$ python -q
>>> import numpy as np
>>> np.set_printoptions(suppress=True, linewidth=140)
>>> rnd = lambda a: np.round(a, 4) + 0
>>> M = np.load("case11.npy")
>>> print(M)
[[-14   4  16]
 [  6   4  -4]
 [-18  12  24]
 [ 14  -2 -15]]
>>> t = np.radians(120)
>>> Rm = np.eye(3)
>>> Rm[1, 1] = Rm[2, 2] = np.cos(t)
>>> Rm[1, 2], Rm[2, 1] = -np.sin(t), np.sin(t)
>>> print(rnd(Rm))
[[ 1.     0.     0.   ]
 [ 0.    -0.5   -0.866]
 [ 0.     0.866 -0.5  ]]
>>> Y = M @ Rm.T
>>> print(rnd(np.linalg.svd(M, compute_uv=False)), rnd(np.linalg.svd(Y, compute_uv=False)))
[44.0026  8.2931  0.    ] [44.0026  8.2931  0.    ]
>>> print(rnd(np.linalg.det(Rm)), rnd(np.trace(Rm)))
1.0 0.0
>>> print(rnd(Y))
[[-14.     -15.8564  -4.5359]
 [  6.       1.4641   5.4641]
 [-18.     -26.7846  -1.6077]
 [ 14.      13.9904   5.7679]]
>>> T = np.stack([M, -1 * M, M[::-1]])
>>> print((T @ M.T).shape)
(3, 4, 4)
>>> print(T.shape)
(3, 4, 3)
>>> Y = np.array([[-2, 8], [-2, 9]])
>>> F = np.kron(np.eye(2, dtype=int), Y)
>>> print(F)
[[-2  8  0  0]
 [-2  9  0  0]
 [ 0  0 -2  8]
 [ 0  0 -2  9]]
>>> x0 = np.array([2, 3, 3, 2])
>>> target = F @ x0
>>> beta, lr = np.zeros(4), 1 / np.linalg.norm(F, 2) ** 2
>>> for i in range(300):
...     beta -= lr * F.T @ (F @ beta - target)
...     if i % 50 == 0: print(i, round(np.linalg.norm(F @ beta - target), 4))
... 
0 0.6923
50 0.6864
100 0.6806
150 0.6748
200 0.669
250 0.6633
>>> print(rnd(np.linalg.cond(F)))
76.4869
>>> print(rnd(beta))
[-0.4345  2.429  -0.1238  1.2674]
>>> w1 = np.array([[9, -9], [6, 1], [-4, -6], [5, -4]])
>>> beta = np.array([3, 0])
>>> hid = np.maximum(F @ w1 + beta, 0)
>>> print((hid > 0).mean(axis=0))
[1.  0.5]
>>> print((hid > 0).astype(int))
[[1 1]
 [1 1]
 [1 0]
 [1 0]]
>>> print(hid)
[[33 26]
 [39 27]
 [51  0]
 [56  0]]
>>> print(np.linalg.matrix_rank(hid))
2
>>> Z = np.array([[2, -1], [0, 2]])
>>> print(w1 @ Z)
[[ 18 -27]
 [ 12  -4]
 [ -8  -8]
 [ 10 -13]]
>>> print((hid @ Z).round(6).argmax(axis=1))
[0 0 0 0]
>>> print(hid @ Z)
[[ 66  19]
 [ 78  15]
 [102 -51]
 [112 -56]]
>>> u = np.array([2, 0, 1, 0, 0, 3])
>>> A = np.array([np.roll(u, i) for i in range(6)])
>>> print(A)
[[2 0 1 0 0 3]
 [3 2 0 1 0 0]
 [0 3 2 0 1 0]
 [0 0 3 2 0 1]
 [1 0 0 3 2 0]
 [0 1 0 0 3 2]]
>>> U, sig, Vh = np.linalg.svd(A)
>>> print(np.argmax(sig[:-1] / (sig[1:] + 1e-6)) + 1)
5
>>> Y = U[:, :5] @ np.diag(sig[:5]) @ Vh[:5]
>>> print(rnd(np.linalg.norm(A - Y, 2)), rnd(sig[5]))
0.0 0.0
>>> print(np.linalg.matrix_rank(Y))
5
>>> print(rnd(np.abs(A - Y).max()))
0.0
>>> print(np.linalg.matrix_rank(A, rtol=0.1))
5
>>> r = np.linalg.matrix_rank(A)
>>> print(r)
5
>>> null = np.linalg.svd(A)[2][r:].T
>>> print(rnd(null @ null.T))
[[ 0.1667 -0.1667  0.1667 -0.1667  0.1667 -0.1667]
 [-0.1667  0.1667 -0.1667  0.1667 -0.1667  0.1667]
 [ 0.1667 -0.1667  0.1667 -0.1667  0.1667 -0.1667]
 [-0.1667  0.1667 -0.1667  0.1667 -0.1667  0.1667]
 [ 0.1667 -0.1667  0.1667 -0.1667  0.1667 -0.1667]
 [-0.1667  0.1667 -0.1667  0.1667 -0.1667  0.1667]]
>>> print(rnd(null[:, 0] / null[np.abs(null[:, 0]).round(6).argmax(), 0]))
[ 1. -1.  1. -1.  1. -1.]
>>> print([int(np.linalg.matrix_rank(A[:i])) for i in range(1, len(A) + 1)])
[1, 2, 3, 4, 5, 5]
>>> print([int(np.linalg.matrix_rank(np.delete(A, i, axis=0))) for i in range(6)])
[5, 5, 5, 5, 5, 5]
>>> print(np.abs(np.diag(np.linalg.qr(A)[1])) > 1e-9)
[ True  True  True  True  True False]
>>> print(np.linalg.lstsq(A[:-1].T, A[-1])[2])
5
>>> print(np.unique(A.round(6), axis=0).shape)
(6, 6)
>>> print((A @ A)[0])
[ 4  6  4  0 10 12]
>>> print(np.allclose(A @ A.T, A.T @ A))
True
>>> print(rnd(np.sort(np.abs(np.fft.fft(A[0])))), rnd(np.sort(np.linalg.svd(A, compute_uv=False))))
[0.     3.4641 3.4641 3.4641 3.4641 6.    ] [0.     3.4641 3.4641 3.4641 3.4641 6.    ]
>>> E = np.loadtxt("layer12.csv", delimiter=",")
>>> print(E)
[[-1.  1.  1.  1.  1.]
 [ 1. -1.  1.  1.  1.]
 [ 1.  1. -1.  1.  1.]
 [ 1.  1.  1. -1.  1.]
 [ 1.  1.  1.  1. -1.]]
>>> # symmetric, so the eigenvalues are real
>>> print(np.all(np.linalg.eigvalsh(E) > 0))
False
>>> print([round(float(np.linalg.det(E[:i, :i])), 2) + 0 for i in range(1, 6)])
[-1.0, 0.0, 4.0, -16.0, 48.0]
>>> u = np.array([-9, -1, -7, -3, -3])
>>> Y = E + np.outer(u, np.eye(5)[3])
>>> print(rnd(np.linalg.det(Y) / np.linalg.det(E)), rnd(1 + np.linalg.solve(E, u)[3]))
-1.3333 -1.3333
>>> P = np.triu(np.array([[1, 0, -1, -3, 0],
...     [1, 3, 3, 1, -1],
...     [-1, -2, -2, -1, -1],
...     [-1, 1, 2, 1, 3],
...     [-1, -3, 0, 1, -3]]), 1) + np.eye(5)
>>> Y = P @ E @ np.linalg.inv(P)
>>> print(np.trace(Y), np.trace(E))
-5.0 -5.0
>>> print(Y)
[[ -5.  -3.   3.  -6.  15.]
 [  4.   2.  -4.   8. -20.]
 [ -1.  -1.  -1.  -2.   5.]
 [  4.   4.  -4.   6. -20.]
 [  1.   1.  -1.   2.  -7.]]
>>> print(np.linalg.matrix_rank(Y))
5
>>> m1 = np.array([[1, 0, -3], [0, 9, -6], [-3, -6, 13]])
>>> U, sig, Vh = np.linalg.svd(m1)
>>> print(np.argmax(sig[:-1] / (sig[1:] + 1e-6)) + 1)
2
>>> Y = U[:, :2] @ np.diag(sig[:2]) @ Vh[:2]
>>> print(rnd(np.abs(m1 - Y).max()))
0.0
>>> print(np.linalg.matrix_rank(Y))
2
>>> print(rnd(np.linalg.norm(m1 - Y, 2)), rnd(sig[2]))
0.0 0.0
>>> print(rnd(np.linalg.norm(m1 - Y) / np.linalg.norm(m1)))
0.0
>>> print(np.linalg.matrix_rank(m1, rtol=0.05))
2
>>> feats = np.loadtxt("sample18.csv", delimiter=",")
>>> print(feats)
[[ 1. -1.  1. -1. -1.  1. -1.  1.]
 [ 1. -1.  1. -1.  1. -1.  1. -1.]
 [ 1.  1. -1. -1. -1. -1.  1.  1.]
 [ 1.  1.  1.  1.  1.  1.  1.  1.]]
>>> print(feats.reshape(-1, 2))
[[ 1. -1.]
 [ 1. -1.]
 [-1.  1.]
 [-1.  1.]
 [ 1. -1.]
 [ 1. -1.]
 [ 1. -1.]
 [ 1. -1.]
 [ 1.  1.]
 [-1. -1.]
 [-1. -1.]
 [ 1.  1.]
 [ 1.  1.]
 [ 1.  1.]
 [ 1.  1.]
 [ 1.  1.]]
>>> T = feats.reshape(4, 2, -1)
>>> print(T.sum(axis=1))
[[ 0.  0.  0.  0.]
 [ 2. -2.  2. -2.]
 [ 0.  0.  0.  0.]
 [ 2.  2.  2.  2.]]
>>> print(T[:, 0])
[[ 1. -1.  1. -1.]
 [ 1. -1.  1. -1.]
 [ 1.  1. -1. -1.]
 [ 1.  1.  1.  1.]]
>>> print(np.einsum("ihd,jhd->hij", T, T).shape)
(2, 4, 4)
>>> print(T.transpose(1, 0, 2))
[[[ 1. -1.  1. -1.]
  [ 1. -1.  1. -1.]
  [ 1.  1. -1. -1.]
  [ 1.  1.  1.  1.]]

 [[-1.  1. -1.  1.]
  [ 1. -1.  1. -1.]
  [-1. -1.  1.  1.]
  [ 1.  1.  1.  1.]]]
>>> print(np.einsum("ihd,ihd->ih", T, T))
[[4. 4.]
 [4. 4.]
 [4. 4.]
 [4. 4.]]
>>> print(T.shape)
(4, 2, 4)
>>> Y = feats / np.linalg.norm(feats, axis=1, keepdims=True)
>>> C2 = Y @ Y.T
>>> print(rnd(C2[0]))
[1. 0. 0. 0.]
>>> print(rnd(C2))
[[1. 0. 0. 0.]
 [0. 1. 0. 0.]
 [0. 0. 1. 0.]
 [0. 0. 0. 1.]]
>>> print(rnd(np.linalg.norm(Y, axis=1)))
[1. 1. 1. 1.]
>>> print(np.argwhere(np.triu(np.abs(C2) > 0.95, 1)))
[]
>>> Y = np.array([[1]])
>>> Z = np.array([[3]])
>>> K = np.block([[Y, np.zeros((1, 1))], [np.zeros((1, 1)), Z]])
>>> print(K)
[[1. 0.]
 [0. 3.]]
>>> print(rnd(np.abs(np.linalg.eigvals(K)).max()))
3.0
>>> print(rnd(np.linalg.det(K)))
3.0
>>> print(np.trace(K))
4.0
>>> print((K + K.T) / 2)
[[1. 0.]
 [0. 3.]]
>>> print(feats.shape)
(4, 8)
>>> print(np.abs(feats).max())
1.0
>>> w, vecs = np.linalg.eigh(K)
>>> print(np.unique(w.round(6) + 0, return_counts=True)[1])
[1 1]
>>> print(w)
[1. 3.]
>>> print(w.sum(), np.trace(K))
4.0 4.0
>>> print(vecs.T @ vecs)
[[1. 0.]
 [0. 1.]]
>>> print(rnd(np.linalg.svd(K, compute_uv=False)))
[3. 1.]
>>> x0 = np.array([0, -1])
>>> target = K @ x0
>>> beta, lr = np.zeros(2), 1 / np.linalg.norm(K, 2) ** 2
>>> for i in range(30):
...     beta -= lr * K.T @ (K @ beta - target)
...     if i % 10 == 0: print(i, round(np.linalg.norm(K @ beta - target), 4))
... 
0 0.0
10 0.0
20 0.0
>>> print(rnd(np.linalg.cond(K)))
3.0
>>> w, vecs = np.linalg.eig(K)
>>> print(rnd(np.sort(np.linalg.eigvals(np.linalg.inv(K)))))
[0.3333 1.    ]
>>> print(K @ vecs[:, 0] - w[0] * vecs[:, 0])
[0. 0.]
>>> rng = np.random.default_rng(72)
>>> X = rng.normal(size=(29, 6)) + 20 * np.array([0, 1, 2, 2, 1, 0])
>>> print(rnd(X))
[[-1.0033 19.9717 40.5857 38.3129 18.6028 -0.9577]
 [ 1.0028 21.1128 40.3208 40.4484 19.3943 -1.1751]
 [ 0.4767 20.7535 39.9117 38.0219 20.2589  0.1232]
 [-0.7635 20.7878 41.4435 40.8435 20.1264 -0.5836]
 [ 0.5275 18.7149 40.8387 40.7512 20.0788  0.9953]
 [-0.4817 20.8167 40.4857 39.9316 20.7363 -0.6577]
 [-0.3283 18.4334 40.0575 40.5967 20.6993  0.4194]
 [ 0.677  20.9233 38.5192 39.6195 19.1505 -0.3995]
 [ 0.1599 21.0146 39.5517 39.2873 17.9331  1.1989]
 [-0.5673 21.3193 40.4391 39.3755 18.4261 -0.6245]
 [-0.1812 20.0187 40.6811 38.7718 19.5692 -0.3129]
 [ 1.0456 20.527  40.0389 39.8191 18.8027  0.0298]
 [-2.3553 18.552  39.098  40.2839 20.3402  0.358 ]
 [ 0.6408 19.3089 39.6586 38.9824 20.2512 -1.2058]
 [ 0.2822 22.5217 41.7308 39.6267 19.1873  0.3056]
 [-0.504  19.5727 41.9951 39.1113 20.241  -0.2134]
 [ 1.4574 20.3562 39.319  41.1239 20.2195 -0.9423]
 [-0.7444 18.1415 39.4753 39.9525 19.5844 -0.8604]
 [-0.085  19.5606 40.0345 40.4884 20.013  -0.7357]
 [-0.894  20.2775 38.2376 40.1568 20.0795 -3.5111]
 [-1.6964 19.6998 38.3366 40.4893 20.6451  0.0113]
 [-0.1459 20.2488 40.527  40.3898 20.1506  0.6045]
 [ 0.6067 19.4008 41.5887 38.5582 20.5692 -0.7653]
 [ 0.4149 20.3783 40.7761 40.5421 20.8522  2.2812]
 [-0.5384 17.2958 41.5993 41.0866 19.6153 -0.3633]
 [-0.8429 19.7083 39.062  40.8073 20.4298  0.4281]
 [-0.4241 21.4894 42.2318 40.1363 19.5361 -0.1177]
 [-1.0017 19.8687 39.6604 40.5662 20.3118  0.9155]
 [-0.5686 18.0126 41.5299 41.6401 19.8555  0.063 ]]
>>> Y = X / np.sqrt((X ** 2).mean(axis=1, keepdims=True))
>>> print(np.linalg.matrix_rank(Y) == np.linalg.matrix_rank(X))
True
